$ ipython --no-banner

In [1]: import numpy as np

In [2]: np.set_printoptions(precision=2, suppress=True, linewidth=100)

In [3]: rd = lambda a: np.round(a, 2) + 0

In [4]: E = np.load("run1.npy")

In [5]: E
Out[5]: 
array([[  1. ,   0.8,   1. ,  -2.6,  -1.1,   1.2,   0.7,   0.7,   1.6,   5. ,   1.9,   1. ,  -0.1,
         -1.2],
       [ -0.7,  -2.1,  -2.1,   0.8,   0.8,  -0.6,  -0.4,  -0.9,   1. ,   5. ,   0.1,   1. ,  -0.1,
         -0.2],
       [ -0.9,  -1.2,  -0.7,   0.7,   0.6,  -2.2,  -0.3,  -1.4,   1.2,   7. ,  -0.3,  -0.2,   1.1,
          0.3],
       [ -0.9,  -0.7,  -2.4,   1.2,   0.2,   0.9,  -0.8,  -0.5,  -0.7,  -3. ,  -0.1,  -0.1,   0.2,
          0.8],
       [ -0.4,  -1.4,  -0.8,   0.6,  -1.4,   1.3,  -1.4,   0.8,   0.7,   7. ,  -1.3,   0.6,   1.2,
          1.4],
       [  0.7,   0.2,   0.3,  -0.5,   1.1,   0.2,   0.8,  -0.3,  -0.5,   2. ,   0.8,  -0.5,   1.4,
          1.3],
       [  0.1,   1. ,  -0.1,   0.1,  -0.4,   0.6,   1.3,   1.7,  -1.7, -12. ,   0. ,  -2. ,   0.9,
          0.1],
       [ -0.3,  -1.4,  -0.8,  -0.6,  -0.9,   0.8,   0.9,   0.1,  -1.6,  11. ,   0.1,   1. ,  -0.9,
          0.7],
       [ -0.4,   1.1,   0.1,   0.7,   0.2,   1.6,   0. ,  -0.2,   0.7,   5. ,  -0.3,   0.1,   0.7,
          0.1],
       [  0.9,  -0.4,   0.3,  -0.1,   0.3,  -0.4,  -0.8,  -0.3,  -1.2,  -8. ,   0.2,  -0.7,   0.1,
          1.1],
       [ -0.9,  -0.4,   0.6,  -1.7,  -0.9,  -2. ,  -0.7,   0.8,  -1. ,  -3. ,  -0.8,   2. ,  -0.3,
          0.4],
       [ -0.1,   0.4,  -0.3,   1.1,   0.3,  -0.1,  -0.1,  -1.4,   0.2, -13. ,   0.9,  -1.8,  -0.3,
         -1.4],
       [  1.8,   2. ,  -0.1,  -1.9,  -0.3,  -1.2,  -0.6,  -1.3,  -1.4,   7. ,   1.2,  -0.6,  -2.2,
         -0.2]])

In [6]: vec = np.array([-2, 1, -2, 0, 1, 1, -1, -2, 0, 1, 2, -2, 0, -1])

In [7]: np.linalg.norm(E @ vec) <= np.linalg.norm(E, 2) * np.linalg.norm(vec) + 1e-9
Out[7]: np.True_

In [8]: t3 = np.stack([E, 3 * E, E[::-1]])

In [9]: (t3 @ E.T).shape
Out[9]: (3, 13, 13)

In [10]: t3.shape
Out[10]: (3, 13, 14)

In [11]: np.linalg.matrix_rank(t3.reshape(3, -1))
Out[11]: np.int64(2)

In [12]: A2 = E / np.linalg.norm(E, axis=1, keepdims=True)

In [13]: gram = A2 @ A2.T

In [14]: np.argwhere(np.triu(np.abs(gram) > 0.95, 1))
Out[14]: array([[ 7, 11]])

In [15]: (gram - 2 * np.eye(13)).round(6).argmax(axis=1)
Out[15]: array([12,  2,  1, 11,  7,  8, 11,  4,  4, 11,  9,  9,  7])

In [16]: rd(np.linalg.norm(A2, axis=1))
Out[16]: array([1., 1., 1., 1., 1., 1., 1., 1., 1., 1., 1., 1., 1.])

In [17]: A2 = np.array([[2, 0, 1],
    ...:     [0, 2, 0],
    ...:     [1, 1, 1],
    ...:     [0, 0, 0],
    ...:     [2, 2, 1],
    ...:     [2, 2, 2],
    ...:     [1, 0, 0],
    ...:     [0, 1, 1],
    ...:     [0, 0, 2],
    ...:     [2, 1, 1],
    ...:     [1, 1, 0],
    ...:     [1, 2, 1],
    ...:     [0, 1, 2],
    ...:     [2, 0, 2]])

In [18]: rd(np.einsum("ij->j", E))
Out[18]: array([-0.1, -2.1, -5. , -2.2, -1.5,  0.1, -1.4, -2.2, -2.7, 10. ,  2.4, -0.2,  1.7,  3.2])

In [19]: np.vstack([E, A2.T]).shape
Out[19]: (16, 14)

In [20]: A2 = E / np.sqrt((E ** 2).mean(axis=1, keepdims=True))

In [21]: np.linalg.matrix_rank(A2) == np.linalg.matrix_rank(E)
Out[21]: np.True_

In [22]: rd(A2[1])
Out[22]: 
array([-0.42, -1.26, -1.26,  0.48,  0.48, -0.36, -0.24, -0.54,  0.6 ,  3.  ,  0.06,  0.6 , -0.06,
       -0.12])

In [23]: rng = np.random.default_rng(272)

In [24]: F = np.array([[-2, 3, 3, -1, 2, -3, 3],
    ...:     [-5, 3, 1, 2, 1, 3, -2],
    ...:     [-2, -2, -4, 2, -2, -1, -1],
    ...:     [-4, 5, -5, -1, 0, -1, 2],
    ...:     [1, 4, 4, -1, -1, 1, -1],
    ...:     [-4, -3, -4, 0, 0, -1, 5],
    ...:     [0, -4, -3, -5, 5, -5, 0],
    ...:     [-3, -5, 2, -4, 1, -2, -2],
    ...:     [3, -3, 2, -4, -4, -3, -1],
    ...:     [5, 2, 3, 1, 3, 2, -1],
    ...:     [-5, -2, -1, -2, -3, 5, -4]]) * (rng.random((11, 7)) < 0.3)

In [25]: F
Out[25]: 
array([[ 0,  0,  0,  0,  2,  0,  0],
       [ 0,  0,  0,  0,  0,  0,  0],
       [ 0,  0,  0,  0,  0,  0,  0],
       [ 0,  0,  0, -1,  0, -1,  0],
       [ 0,  0,  0,  0, -1,  0,  0],
       [ 0,  0, -4,  0,  0, -1,  0],
       [ 0,  0,  0,  0,  0,  0,  0],
       [ 0,  0,  0, -4,  0,  0,  0],
       [ 3, -3,  0,  0, -4,  0,  0],
       [ 0,  0,  0,  0,  0,  2, -1],
       [-5,  0,  0,  0,  0,  0,  0]])

In [26]: f = np.array([1, 2, 1])

In [27]: np.correlate(F[8], F[0], "full")
Out[27]: array([ 0,  0,  6, -6,  0,  0, -8,  0,  0,  0,  0,  0,  0])

In [28]: A2 = np.c_[F[:, :4] @ np.array([[0, 2, 1, 1], [2, 1, 0, 1], [1, 2, 1, 2], [2, 1, 2, 1]]), np.array([0, 0, -1, -3, -3, -2, -2, -1, 2, -3, -3])]

In [29]: A2
Out[29]: 
array([[  0,   0,   0,   0,   0],
       [  0,   0,   0,   0,   0],
       [  0,   0,   0,   0,  -1],
       [ -2,  -1,  -2,  -1,  -3],
       [  0,   0,   0,   0,  -3],
       [ -4,  -8,  -4,  -8,  -2],
       [  0,   0,   0,   0,  -2],
       [ -8,  -4,  -8,  -4,  -1],
       [ -6,   3,   3,   0,   2],
       [  0,   0,   0,   0,  -3],
       [  0, -10,  -5,  -5,  -3]])

In [30]: np.linalg.matrix_rank(A2)
Out[30]: np.int64(5)

In [31]: np.linalg.matrix_rank(np.c_[F, A2])
Out[31]: np.int64(8)

In [32]: rd(np.linalg.norm(A2 - F @ np.linalg.lstsq(F, A2)[0], axis=0))
Out[32]: array([0.  , 0.  , 0.  , 0.  , 3.49])

In [33]: rd(np.linalg.lstsq(F, A2[:, 0])[0])
Out[33]: array([0., 2., 1., 2., 0., 0., 0.])

In [34]: W0 = np.loadtxt("arr.csv", delimiter=",")

In [35]: W0
Out[35]: 
array([[-3.,  0.,  0.,  0.,  0.,  0.],
       [-1.,  0.,  0.,  0.,  0.,  0.],
       [ 0.,  0.,  1.,  0.,  0.,  0.],
       [ 2., -2., -2., -2.,  0.,  0.],
       [-1.,  3., -3., -3.,  0.,  0.],
       [ 0., -2., -2.,  3., -3., -3.]])

In [36]: A2 = np.array([[-1, -3], [1, -1], [2, -2], [-1, 2], [1, 2], [0, 1]])

In [37]: W0 @ A2
Out[37]: 
array([[  3.,   9.],
       [  1.,   3.],
       [  2.,  -2.],
       [ -6.,  -4.],
       [  1.,   0.],
       [-12.,   3.]])

In [38]: np.einsum("ik,kj->ji", W0, A2)
Out[38]: 
array([[  3.,   1.,   2.,  -6.,   1., -12.],
       [  9.,   3.,  -2.,  -4.,   0.,   3.]])

In [39]: r = np.linalg.matrix_rank(W0)

In [40]: r
Out[40]: np.int64(5)

In [41]: N = np.linalg.svd(W0)[2][r:].T

In [42]: rd(N @ N.T)
Out[42]: 
array([[ 0. ,  0. ,  0. ,  0. ,  0. ,  0. ],
       [ 0. ,  0. ,  0. ,  0. ,  0. ,  0. ],
       [ 0. ,  0. ,  0. ,  0. ,  0. ,  0. ],
       [ 0. ,  0. ,  0. ,  0. ,  0. ,  0. ],
       [ 0. ,  0. ,  0. ,  0. ,  0.5, -0.5],
       [ 0. ,  0. ,  0. ,  0. , -0.5,  0.5]])

In [43]: np.allclose(W0 @ N, 0)
Out[43]: True

In [44]: N.shape
Out[44]: (6, 1)

In [45]: [int(np.linalg.matrix_rank(W0[:i])) for i in range(1, len(W0) + 1)]
Out[45]: [1, 1, 2, 3, 4, 5]

In [46]: f = np.array([-2, -1])

In [47]: np.correlate(W0[1], W0[5], "full")
Out[47]: array([ 3.,  3., -3.,  2.,  2.,  0.,  0.,  0.,  0.,  0.,  0.])

In [48]: Q, _ = np.linalg.qr(np.array([[-0.1, 2.2, 0.8, -1.0, 0.7, 1.5, -0.9],
    ...:     [-0.5, 0.1, 0.5, -0.1, -0.2, 0.9, -1.8],
    ...:     [1.0, -1.3, 2.0, 1.1, -1.8, -1.9, 0.3],
    ...:     [-0.3, 2.0, 1.6, -0.9, -0.8, 0.5, -0.1],
    ...:     [-0.9, 0.6, -0.5, -0.5, -0.4, 0.4, -2.0],
    ...:     [-1.3, -0.7, -1.6, 0.7, 0.1, 1.8, -0.4],
    ...:     [0.7, 0.5, -0.6, -0.9, 1.6, 1.4, 1.8]]))

In [49]: ev = np.array([1, 3, 0, 2, -3, -2, -1])

In [50]: m1 = Q @ np.diag(ev) @ Q.T

In [51]: rd(m1)
Out[51]: 
array([[ 1.12, -1.22, -0.63,  1.57, -0.02, -0.42, -0.09],
       [-1.22, -0.87, -0.03,  0.65,  1.71, -0.53,  0.02],
       [-0.63, -0.03, -0.01, -0.69, -0.73, -0.39, -0.62],
       [ 1.57,  0.65, -0.69,  0.34,  0.13, -0.77,  0.14],
       [-0.02,  1.71, -0.73,  0.13, -0.54,  0.01,  0.36],
       [-0.42, -0.53, -0.39, -0.77,  0.01,  0.31, -1.48],
       [-0.09,  0.02, -0.62,  0.14,  0.36, -1.48, -0.35]])

In [52]: ev, vecs = np.linalg.eigh(m1)

In [53]: rd(np.linalg.svd(m1, compute_uv=False))
Out[53]: array([3., 3., 2., 2., 1., 1., 0.])

In [54]: rd(vecs @ np.diag(ev) @ vecs.T)
Out[54]: 
array([[ 1.12, -1.22, -0.63,  1.57, -0.02, -0.42, -0.09],
       [-1.22, -0.87, -0.03,  0.65,  1.71, -0.53,  0.02],
       [-0.63, -0.03, -0.01, -0.69, -0.73, -0.39, -0.62],
       [ 1.57,  0.65, -0.69,  0.34,  0.13, -0.77,  0.14],
       [-0.02,  1.71, -0.73,  0.13, -0.54,  0.01,  0.36],
       [-0.42, -0.53, -0.39, -0.77,  0.01,  0.31, -1.48],
       [-0.09,  0.02, -0.62,  0.14,  0.36, -1.48, -0.35]])

In [55]: (ev > 1e-8).sum(), (ev < -1e-8).sum()
Out[55]: (np.int64(3), np.int64(3))

In [56]: rd(np.linalg.eigvalsh(m1 @ m1))
Out[56]: array([0., 1., 1., 4., 4., 9., 9.])

In [57]: rd(np.abs(vecs[:, -1]))
Out[57]: array([0.65, 0.02, 0.29, 0.57, 0.09, 0.34, 0.22])
